$ ipython --no-banner

In [1]: import numpy as np

In [2]: import numpy.linalg as la

In [3]: np.set_printoptions(suppress=True, linewidth=140)

In [4]: F = np.array([[1, 4, 4, 5], [1, 0, 4, 1], [4, 2, 5, 5]])

In [5]: F[-1] = F[0] + -1 * F[1]

In [6]: F
Out[6]: 
array([[1, 4, 4, 5],
       [1, 0, 4, 1],
       [0, 4, 0, 4]])

In [7]: U, s, VT = la.svd(F)

In [8]: print(np.argmax(s[:-1] / (s[1:] + 1e-6)) + 1)
2

In [9]: M2 = U[:, :2] @ np.diag(s[:2]) @ VT[:2]

In [10]: print(round(float(la.norm(F - M2) / la.norm(F)), 4))
0.0

In [11]: print(la.matrix_rank(F, rtol=0.05))
2

In [12]: M2.round(4) + 0
Out[12]: 
array([[1., 4., 4., 5.],
       [1., 0., 4., 1.],
       [0., 4., 0., 4.]])

In [13]: round(float(la.norm(F - M2, 2)), 4), round(s[2], 4)
Out[13]: (0.0, np.float64(0.0))

In [14]: E = np.load("test11.npy")

In [15]: E
Out[15]: 
array([[2, 3, 0, 0],
       [3, 2, 0, 0],
       [0, 0, 2, 3],
       [0, 0, 3, 2]])

In [16]: vals, V = la.eig(E)

In [17]: np.round(np.sort(la.eigvals(la.inv(E))), 4)
Out[17]: array([-1. , -1. ,  0.2,  0.2])

In [18]: round(np.prod(vals), 4)
Out[18]: np.float64(25.0)

In [19]: data = np.load("m.npy")

In [20]: data.round(4)
Out[20]: 
array([[0.3525, 0.4532, 0.1511],
       [0.4532, 0.5827, 0.1942],
       [0.1511, 0.1942, 0.0647]])

In [21]: vals, V = la.eigvalsh(data)
ValueError: too many values to unpack (expected 2)


In [22]: vals, V = la.eigh(data)

In [23]: vals.sum(), np.trace(data)
Out[23]: (np.float64(1.0), np.float64(1.0))

In [24]: (vals > 1e-8).sum(), (vals < -1e-8).sum()
Out[24]: (np.int64(1), np.int64(0))

In [25]: np.unique(vals.round(6) + 0, return_counts=True)[1]
Out[25]: array([2, 1])

In [26]: print(np.round(la.eigvalsh(data @ data), 4) + 0)
[0. 0. 1.]

In [27]: np.round(la.eigvalsh(data + 2 * np.eye(3)), 4)
Out[27]: array([2., 2., 3.])

In [28]: U, s, VT = la.svd(data)

In [29]: V = VT[:(s > 1e-8).sum()]

In [30]: rng = np.random.default_rng(9653)

In [31]: x = data[1] + 4 * data[2] + rng.integers(2) * np.eye(3)[1]

In [32]: print(x.round(4))
[1.0576 1.3597 0.4532]

In [33]: print(np.allclose(V.T @ V @ x, x))
True

In [34]: np.round(np.diag(V.T @ V), 4)
Out[34]: array([0.3525, 0.5827, 0.0647])

In [35]: M2 = data / la.norm(data, axis=1, keepdims=True)

In [36]: cov = M2 @ M2.T

In [37]: (np.abs(cov) > 0.9).astype(int)
Out[37]: 
array([[1, 1, 1],
       [1, 1, 1],
       [1, 1, 1]])

In [38]: np.degrees(np.arccos(np.clip(cov[0, 1], -1, 1)))
Out[38]: np.float64(0.0)

In [39]: (cov - 2 * np.eye(3)).round(6).argmax(axis=1)
Out[39]: array([1, 0, 0])

In [40]: w1 = np.array([[2, 3, 1, 1], [3, 2, 2, 3], [0, 3, 0, 1]])

In [41]: b = np.array([-5, -5, -5, -2])

In [42]: act = np.maximum(data @ w1 + b, 0)

In [43]: act.round(4)
Out[43]: 
array([[0.    , 0.    , 0.    , 0.    ],
       [0.    , 0.    , 0.    , 0.3957],
       [0.    , 0.    , 0.    , 0.    ]])

In [44]: basis = np.array([[-4, -2], [1, 7], [8, 7], [5, -1]])

In [45]: (act @ basis).round(6).argmax(axis=1)
Out[45]: array([0, 0, 0])

In [46]: np.round(act @ basis, 4)
Out[46]: 
array([[ 0.    ,  0.    ],
       [ 1.9784, -0.3957],
       [ 0.    ,  0.    ]])

In [47]: M2 = np.array([[9, -6, -6], [9, -3, -6], [1, -6, -2]])

In [48]: arr = np.triu(M2, 1)

In [49]: arr
Out[49]: 
array([[ 0, -6, -6],
       [ 0,  0, -6],
       [ 0,  0,  0]])

In [50]: [int(la.matrix_rank(la.matrix_power(arr, p))) for p in range(1, 4)]
Out[50]: [2, 1, 0]

In [51]: arr @ arr
Out[51]: 
array([[ 0,  0, 36],
       [ 0,  0,  0],
       [ 0,  0,  0]])

In [52]: rk = la.matrix_rank(arr)

In [53]: rk
Out[53]: np.int64(2)

In [54]: N = la.svd(arr)[2][rk:].T

In [55]: print(N @ N.T)
[[1. 0. 0.]
 [0. 0. 0.]
 [0. 0. 0.]]

In [56]: print([int(la.matrix_rank(arr[:, :j + 1])) for j in range(3)])
[0, 1, 2]

In [57]: arr @ N
Out[57]: 
array([[0.],
       [0.],
       [0.]])

In [58]: [int(la.matrix_rank(np.delete(arr, i, axis=0))) for i in range(3)]
Out[58]: [1, 1, 2]

In [59]: N.shape
Out[59]: (3, 1)

In [60]: z = rng.permutation(3)

In [61]: z
Out[61]: array([0, 1, 2])

In [62]: M2 = arr[z][:, z]

In [63]: np.round(la.det(M2), 4), round(float(la.det(arr[z])), 4)
Out[63]: (np.float64(0.0), 0.0)

In [64]: print(M2)
[[ 0 -6 -6]
 [ 0  0 -6]
 [ 0  0  0]]

In [65]: np.trace(M2)
Out[65]: np.int64(0)

In [66]: np.round(np.sort(np.abs(la.eigvals(M2))), 4)
Out[66]: array([0., 0., 0.])

In [67]: mat = np.load("mat.npy")

In [68]: mat.round(4)
Out[68]: 
array([[-0.9701, -0.2425],
       [-0.2425,  0.9701]])

In [69]: z = rng.permutation(2)

In [70]: z
Out[70]: array([0, 1])

In [71]: M2 = mat[z][:, z]

In [72]: np.round(np.sort(np.abs(la.eigvals(M2))), 4)
Out[72]: array([1., 1.])

In [73]: np.allclose(M2, mat)
Out[73]: True

In [74]: np.round(mat.reshape(2, -1), 4)
Out[74]: 
array([[-0.9701, -0.2425],
       [-0.2425,  0.9701]])

In [75]: t3 = mat.reshape(2, 2, -1)

In [76]: np.einsum("ihd,jhd->hij", t3, t3).shape
Out[76]: (2, 2, 2)

In [77]: np.round(np.einsum("ihd,ihd->ih", t3, t3), 4)
Out[77]: 
array([[0.9412, 0.0588],
       [0.0588, 0.9412]])

In [78]: np.round(la.svd(mat, compute_uv=False), 4)
Out[78]: array([1., 1.])

In [79]: print(np.round(mat @ mat.T, 4) + 0)
[[1. 0.]
 [0. 1.]]

In [80]: Q, V = la.qr(mat[:, :1])[0], la.qr(mat[:, 1:])[0]

In [81]: s = la.svd(Q.T @ V, compute_uv=False)

In [82]: np.degrees(np.arccos(s.clip(0, 1)))
Out[82]: array([90.])

In [83]: W0 = np.load("data.npy")

In [84]: W0
Out[84]: 
array([[-1.1356,  1.7   ,  0.4   ],
       [-6.5814, -0.6   ,  2.1   ],
       [-0.5298, -1.    ,  0.2   ],
       [ 4.7878, -1.    , -1.6   ],
       [ 1.7041, -0.3   , -0.5   ],
       [ 1.4768,  0.4   , -0.3   ],
       [-6.1365, -1.2   ,  2.    ],
       [ 0.1682,  0.    , -0.1   ],
       [ 6.9904,  0.2   , -2.3   ],
       [ 5.6882, -0.2   , -1.8   ],
       [-0.6005,  1.3   ,  0.2   ],
       [-3.3698, -0.3   ,  1.1   ],
       [ 1.4926, -0.4   , -0.5   ],
       [ 4.3328, -2.3   , -1.3   ],
       [-0.7875,  0.    ,  0.3   ],
       [-1.1293,  0.8   ,  0.5   ],
       [ 3.0497,  1.9   , -1.1   ],
       [ 0.0523,  1.8   ,  0.    ],
       [-3.4142, -0.5   ,  1.3   ],
       [ 0.5497, -1.6   , -0.3   ],
       [-1.274 , -1.8   ,  0.4   ],
       [ 1.1058,  1.    , -0.3   ],
       [-1.945 ,  0.8   ,  0.7   ],
       [ 1.4754, -0.7   , -0.4   ],
       [-2.9616,  1.    ,  1.    ],
       [ 1.0657, -0.1   , -0.2   ]])

In [85]: basis = W0[[23, 17]].astype(float)

In [86]: for _ in range(6):
    ...:     z = la.norm(W0[:, None] - basis, axis=-1).argmin(axis=1)
    ...:     basis = np.array([W0[z == j].mean(axis=0) for j in range(2)])
    ...: 

In [87]: z
Out[87]: array([1, 1, 1, 0, 0, 0, 1, 0, 0, 0, 1, 1, 0, 0, 1, 1, 0, 1, 1, 0, 1, 0, 1, 0, 1, 0])

In [88]: basis.round(4)
Out[88]: 
array([[ 2.6067, -0.2385, -0.8231],
       [-2.2933,  0.1538,  0.7846]])

In [89]: np.bincount(z)
Out[89]: array([13, 13])

In [90]: np.abs(basis[1] - basis[0]).argmax()
Out[90]: np.int64(0)

In [91]: Ac = W0 - W0.mean(axis=0)

In [92]: U, s, VT = la.svd(Ac, full_matrices=False)

In [93]: la.matrix_rank(Ac)
Out[93]: np.int64(3)

In [94]: s.round(4)
Out[94]: array([17.1499,  5.5568,  0.3693])

In [95]: np.round(s ** 2 / (s ** 2).sum(), 4)
Out[95]: array([0.9046, 0.095 , 0.0004])

In [96]: np.abs(U[:, 0]).argmax()
Out[96]: np.int64(8)

In [97]: np.round(Ac.mean(axis=0), 4) + 0
Out[97]: array([0., 0., 0.])

In [98]: (np.sign(U[:, 0]) == np.sign(U[0, 0])).astype(int)
Out[98]: array([1, 1, 1, 0, 0, 0, 1, 0, 0, 0, 1, 1, 0, 0, 1, 1, 0, 1, 1, 0, 1, 0, 1, 0, 1, 0])

In [99]: np.searchsorted(np.cumsum(s ** 2) / (s ** 2).sum(), 0.9) + 1
Out[99]: np.int64(1)

In [100]: np.round(VT[0] * np.sign(VT[0, np.abs(VT[0]).argmax()]), 4)
Out[100]: array([ 0.9505, -0.0046, -0.3106])

In [101]: round(float((s ** 2).sum() ** 2 / (s ** 4).sum()), 4)
Out[101]: 1.2087

In [102]: np.abs(VT[0]).argmax()
Out[102]: np.int64(0)

In [103]: U, s, VT = la.svd(W0)

In [104]: s.round(4)
Out[104]: array([17.1681,  5.5608,  0.4006])

In [105]: print(np.argmax(s[:-1] / (s[1:] + 1e-6)) + 1)
2

In [106]: M2 = U[:, :2] @ np.diag(s[:2]) @ VT[:2]

In [107]: round(float(la.norm(W0 - M2, 2)), 4), round(float(s[2]), 4)
Out[107]: (0.4006, 0.4006)

In [108]: la.matrix_rank(W0, rtol=0.05)
Out[108]: np.int64(2)

In [109]: cov = W0.T @ W0

In [110]: (W0 @ W0.T).shape
Out[110]: (26, 26)

In [111]: np.round(la.eigvalsh(cov)[::-1], 4)
Out[111]: array([294.7436,  30.9227,   0.1605])

In [112]: np.argsort(-la.norm(W0, axis=0).round(6), kind="stable")[:3]
Out[112]: array([0, 1, 2])

In [113]: la.matrix_rank(W0, rtol=0.1)
Out[113]: np.int64(2)

In [114]: la.cond(W0) > 100
Out[114]: np.False_

In [115]: np.round(np.abs(la.svd(W0)[2][-1]), 4)
Out[115]: array([0.3102, 0.0007, 0.9507])

In [116]: round(np.log10(la.cond(W0)))
Out[116]: 2

In [117]: [round(float(x), 4) for x in la.svd(W0, compute_uv=False)[:3]]
Out[117]: [17.1681, 5.5608, 0.4006]

In [118]: K = np.load("dump.npy")

In [119]: K
Out[119]: 
array([[ -1.1,  35. ,   2.6,  -0.4],
       [ -1.2,  -7. ,  -0.6,  -0.3],
       [  1.1,  10. ,   2.2,  -1.7],
       [  0. , -13. ,  -1.7,  -1.2]])

In [120]: U, s, VT = la.svd(K)

In [121]: s.round(4)
Out[121]: array([39.4455,  2.566 ,  1.7272,  0.8824])

In [122]: np.argmax(s[:-1] / (s[1:] + 1e-6)) + 1
Out[122]: np.int64(1)

In [123]: M2 = U[:, :1] @ np.diag(s[:1]) @ VT[:1]

In [124]: la.matrix_rank(K, rtol=0.05)
Out[124]: np.int64(2)

In [125]: round(la.norm(K - M2, 2), 4), np.round(s[1], 4)
Out[125]: (np.float64(2.566), np.float64(2.566))

In [126]: print(np.einsum("ij,ji->", K, K))
-20.21

In [127]: np.round(la.eigvals(K), 4)
Out[127]: array([-3.6009+5.1906j, -3.6009-5.1906j,  2.0177+0.j    , -1.9159+0.j    ])

In [128]: np.round(la.det(K.T), 4)
Out[128]: np.float64(-154.272)

In [129]: np.einsum("ii->", K)
Out[129]: np.float64(-7.1)

In [130]: m1 = np.array([[-1, 0, 1], [-2, -1, 2], [3, -3, -3]]) * (rng.random((3, 3)) < 0.3)

In [131]: m1
Out[131]: 
array([[-1,  0,  0],
       [ 0,  0,  0],
       [ 0,  0, -3]])

In [132]: m1 @ m1
Out[132]: 
array([[1, 0, 0],
       [0, 0, 0],
       [0, 0, 9]])

In [133]: np.flatnonzero(la.matrix_power((m1 != 0) + (m1.T != 0) + np.eye(3), 3)[2])
Out[133]: array([2])

In [134]: (m1 != 0).astype(int)
Out[134]: 
array([[1, 0, 0],
       [0, 0, 0],
       [0, 0, 1]])
